% ipython --no-banner

In [1]: import numpy as np

In [2]: import numpy.linalg as la

In [3]: np.set_printoptions(suppress=True, linewidth=140)

In [4]: A = np.loadtxt("x.csv", delimiter=",")

In [5]: A
Out[5]: 
array([[-0.5  , -2.4  , -0.6  , -2.048,  0.3  ],
       [ 1.2  ,  0.3  , -0.9  , -3.751,  1.   ],
       [ 0.2  ,  0.5  , -0.4  , -0.999, -0.1  ],
       [-1.6  , -0.5  ,  0.5  ,  2.087,  0.9  ],
       [-0.2  , -0.1  ,  0.   ,  0.097,  1.8  ],
       [-1.4  , -0.7  , -0.5  , -2.346, -0.2  ],
       [-0.2  , -1.3  , -0.7  , -2.385,  2.3  ],
       [ 1.2  ,  0.6  , -1.3  , -4.671, -0.8  ],
       [-0.1  ,  0.8  , -0.2  , -0.559, -0.6  ],
       [-0.1  , -0.5  , -1.7  , -6.329,  1.4  ],
       [-2.7  , -0.8  ,  1.2  ,  4.88 , -0.3  ],
       [ 0.7  , -0.2  , -0.7  , -2.798, -0.1  ],
       [ 0.7  ,  0.5  ,  0.1  ,  0.474,  1.   ],
       [-0.1  ,  1.   ,  1.6  ,  6.165,  0.4  ],
       [-1.8  ,  0.1  ,  0.3  ,  1.117,  0.3  ],
       [-1.3  , -2.3  , -0.8  , -2.903, -2.3  ],
       [ 0.1  , -1.3  ,  1.5  ,  5.832,  0.7  ],
       [ 0.2  ,  1.4  ,  0.5  ,  2.233,  0.9  ],
       [-1.8  ,  0.6  ,  0.   ,  0.152, -0.1  ],
       [-0.2  ,  0.9  , -0.5  , -2.12 ,  0.2  ],
       [-1.   , -1.5  , -1.5  , -5.771, -1.6  ]])

In [6]: proj = A @ la.solve(A.T @ A, A.T)

In [7]: np.allclose(proj @ proj, proj)
Out[7]: True

In [8]: np.round(la.eigvalsh(proj), 3) + 0
Out[8]: array([0., 0., 0., 0., 0., 0., 0., 0., 0., 0., 0., 0., 0., 0., 0., 0., 1., 1., 1., 1., 1.])

In [9]: round(float(np.trace(proj)), 3)
Out[9]: 5.0

In [10]: X = np.load("run8.npy")

In [11]: X
Out[11]: 
array([[ 0.8  , -0.2  , -0.3  ,  0.7  , -1.   ,  2.5  , -0.3  ,  1.3  ,  0.4  , -0.7  ,  0.9  ,  0.6  , -0.4  , -0.4  ,  0.3  , -0.7  ],
       [ 1.3  ,  0.   , -1.2  , -0.8  ,  2.2  ,  0.2  , -1.6  ,  0.7  ,  1.1  ,  0.3  , -1.   , -2.1  ,  0.7  , -1.3  ,  0.4  ,  0.7  ],
       [ 0.5  ,  0.   ,  0.1  ,  1.1  ,  1.2  ,  2.3  , -1.8  , -1.3  , -1.7  ,  0.4  ,  0.6  , -0.4  , -1.7  ,  0.2  ,  2.   ,  0.6  ],
       [ 1.   ,  0.7  , -1.9  , -3.   , -1.2  , -0.9  , -1.4  ,  0.2  , -0.8  ,  1.8  , -0.7  ,  1.8  ,  0.5  , -0.6  ,  1.6  ,  0.8  ],
       [ 0.3  ,  0.7  ,  1.3  ,  0.5  , -1.   ,  0.6  , -0.3  , -0.4  ,  0.   , -0.3  ,  0.   ,  0.4  ,  0.8  , -0.9  ,  2.   ,  0.5  ],
       [ 1.32 , -0.054, -1.172, -0.808,  2.321, -0.059, -1.577,  0.759,  1.281,  0.276, -0.941, -2.157,  0.822, -1.42 ,  0.519,  0.762]])

In [12]: def softmax(z):
    ...:     e = np.exp(z - z.max(axis=-1, keepdims=True))
    ...:     return e / e.sum(axis=-1, keepdims=True)
    ...: 

In [13]: np.round(softmax(10 * X[5]), 3) + 0
Out[13]: array([0., 0., 0., 0., 1., 0., 0., 0., 0., 0., 0., 0., 0., 0., 0., 0.])

In [14]: S = X @ X.T / np.sqrt(16)

In [15]: softmax(S).round(6).argmax(axis=1)
Out[15]: array([0, 5, 2, 3, 4, 5])

In [16]: left, sv, vt = la.svd(X)

In [17]: sv.round(3)
Out[17]: array([6.873, 5.374, 5.139, 3.328, 2.734, 0.19 ])

In [18]: np.argmax(sv[:-1] / (sv[1:] + 1e-6)) + 1
Out[18]: np.int64(5)

In [19]: Y = left[:, :5] @ np.diag(sv[:5]) @ vt[:5]

In [20]: la.matrix_rank(X, rtol=0.05)
Out[20]: np.int64(5)

In [21]: np.round(np.abs(X - Y).max(), 3)
Out[21]: np.float64(0.079)

In [22]: np.round(la.norm(X - Y, 2), 3), np.round(sv[5], 3)
Out[22]: (np.float64(0.19), np.float64(0.19))

In [23]: la.matrix_rank(Y)
Out[23]: np.int64(5)

In [24]: W0 = np.load("out1.npy")

In [25]: W0
Out[25]: 
array([[-0.362,  1.505, -0.225,  0.104,  0.231, -0.193,  1.114,  1.125, -4.554],
       [-0.362, -0.09 ,  1.754,  1.791,  0.307, -0.309, -0.422,  0.291,  0.547],
       [-0.68 ,  1.356,  0.757,  0.721,  0.886,  0.696, -1.298,  1.126,  0.782],
       [ 2.004, -0.314, -3.152,  2.553, -6.12 ,  0.718,  0.814, -2.154, -2.967],
       [-1.609,  0.05 ,  2.718, -3.65 ,  5.957, -1.622, -0.413,  2.861,  3.629],
       [-0.884, -0.972,  1.037, -0.116,  0.324, -0.406, -1.434, -1.081,  0.201],
       [ 2.896, -1.415, -5.502,  0.961, -5.305,  4.754,  0.837,  1.596,  0.765],
       [ 0.288, -2.063,  0.185, -1.223,  1.169,  1.618, -2.007,  0.02 ,  5.51 ],
       [-2.65 , -0.459,  5.162, -2.963,  8.282, -3.471, -0.857,  1.683,  2.902],
       [ 0.593,  0.173, -0.524,  0.349, -1.22 , -1.324,  0.919, -0.338, -0.479],
       [-2.31 ,  0.212,  4.642, -0.499,  3.861, -4.258,  0.661, -1.181,  0.792],
       [ 0.662,  0.44 , -1.951,  1.156, -3.631, -0.191,  0.951, -2.497, -1.588],
       [ 0.44 , -0.17 , -0.388,  1.174, -1.779,  1.297, -1.54 , -1.948,  0.564],
       [-2.394,  3.044,  3.229,  4.391,  0.208, -6.039,  1.062, -2.227, -7.364],
       [ 1.841,  3.203, -1.035,  4.236, -6.99 ,  0.602, -1.709, -4.418, -0.87 ],
       [ 1.123,  0.21 , -1.933, -1.756, -0.403,  1.516,  1.055,  1.367,  0.763],
       [ 1.878, -0.914, -2.775, -0.057, -3.179,  1.939, -0.047, -0.743,  2.036],
       [-0.432,  2.571,  0.537,  0.714,  0.883, -0.133, -0.557,  2.036,  1.249],
       [ 1.212,  0.363, -1.947, -1.057, -2.461, -0.922,  1.46 , -1.736, -1.1  ],
       [-0.795, -2.093, -0.685, -0.92 ,  1.264,  0.791, -0.843,  0.739,  2.619],
       [ 2.802,  0.896, -3.57 ,  3.312, -8.052,  0.395,  0.697, -3.819, -0.674],
       [-0.269,  1.313,  2.369,  0.73 ,  0.357, -2.66 ,  0.975,  0.305,  0.561],
       [ 0.845, -2.191, -1.105, -2.015,  0.368, -0.337,  0.943, -1.301,  3.155],
       [ 0.737,  0.69 , -0.475, -1.384, -1.672, -3.104,  2.807, -3.125, -1.031]])

In [26]: proj = W0 @ la.solve(W0.T @ W0, W0.T)

In [27]: round(float(np.trace(proj)), 3)
Out[27]: 9.0

In [28]: np.allclose(proj @ proj, proj)
Out[28]: True

In [29]: J = np.load("mat.npy")

In [30]: J
Out[30]: 
array([[-2, -2, -2, -2],
       [ 1,  1,  1,  1],
       [-2, -2, -2, -2],
       [ 1,  1,  1,  1]])

In [31]: blk = np.stack([J, 5 * J, J[::-1]])

In [32]: (blk @ J.T).shape
Out[32]: (3, 4, 4)

In [33]: np.round(la.det(blk), 3)
Out[33]: array([0., 0., 0.])

In [34]: left, sv, vt = la.svd(J)

In [35]: vecs = vt[:(sv > 1e-8).sum()]

In [36]: rng = np.random.default_rng(863)

In [37]: x = J[1] + -3 * J[0] + rng.integers(2) * np.eye(4)[0]

In [38]: x
Out[38]: array([8., 7., 7., 7.])

In [39]: np.round(vecs.T @ vecs, 3)
Out[39]: 
array([[0.25, 0.25, 0.25, 0.25],
       [0.25, 0.25, 0.25, 0.25],
       [0.25, 0.25, 0.25, 0.25],
       [0.25, 0.25, 0.25, 0.25]])

In [40]: np.round(np.diag(vecs.T @ vecs), 3)
Out[40]: array([0.25, 0.25, 0.25, 0.25])

In [41]: np.round(la.norm(x - vecs.T @ vecs @ x), 3)
Out[41]: np.float64(0.866)
